$ ipython --no-banner

In [1]: import numpy as np

In [2]: np.set_printoptions(suppress=True, linewidth=100)

In [3]: A = np.load("mat.npy")

In [4]: print(A)
[[ 1.91  -0.991 -3.109 -0.929  1.995 -2.022]
 [ 1.989 -0.885 -2.947 -1.098  1.903 -2.079]
 [ 2.213 -1.199 -2.972 -0.855  2.197 -1.957]
 [ 1.807 -0.869 -2.942 -0.884  2.01  -2.079]
 [ 1.974 -0.983 -3.099 -1.238  1.958 -1.94 ]
 [-0.867 -0.042  2.914 -2.959  1.952 -2.084]
 [-0.93   0.124  3.102 -3.159  1.895 -1.957]
 [-1.143  0.126  2.822 -3.029  2.054 -1.899]
 [-1.087 -0.047  3.038 -3.033  2.03  -1.727]
 [-1.024  0.106  3.136 -2.921  2.131 -2.07 ]
 [-2.172  2.012 -1.864  0.035  0.871  1.921]
 [-2.064  2.045 -2.032 -0.018  1.021  2.17 ]
 [-1.953  2.128 -2.099  0.077  0.804  1.858]
 [-2.16   2.145 -2.016  0.027  0.79   2.014]
 [-2.2    1.903 -1.83  -0.023  1.022  2.036]]

In [5]: O, r_ = np.linalg.qr(A)

In [6]: print(np.round(O.T @ O, 3) + 0)
[[1. 0. 0. 0. 0. 0.]
 [0. 1. 0. 0. 0. 0.]
 [0. 0. 1. 0. 0. 0.]
 [0. 0. 0. 1. 0. 0.]
 [0. 0. 0. 0. 1. 0.]
 [0. 0. 0. 0. 0. 1.]]

In [7]: print(np.allclose(r_.T @ r_, A.T @ A))
True

In [8]: print(np.round(O @ r_, 3))
[[ 1.91  -0.991 -3.109 -0.929  1.995 -2.022]
 [ 1.989 -0.885 -2.947 -1.098  1.903 -2.079]
 [ 2.213 -1.199 -2.972 -0.855  2.197 -1.957]
 [ 1.807 -0.869 -2.942 -0.884  2.01  -2.079]
 [ 1.974 -0.983 -3.099 -1.238  1.958 -1.94 ]
 [-0.867 -0.042  2.914 -2.959  1.952 -2.084]
 [-0.93   0.124  3.102 -3.159  1.895 -1.957]
 [-1.143  0.126  2.822 -3.029  2.054 -1.899]
 [-1.087 -0.047  3.038 -3.033  2.03  -1.727]
 [-1.024  0.106  3.136 -2.921  2.131 -2.07 ]
 [-2.172  2.012 -1.864  0.035  0.871  1.921]
 [-2.064  2.045 -2.032 -0.018  1.021  2.17 ]
 [-1.953  2.128 -2.099  0.077  0.804  1.858]
 [-2.16   2.145 -2.016  0.027  0.79   2.014]
 [-2.2    1.903 -1.83  -0.023  1.022  2.036]]
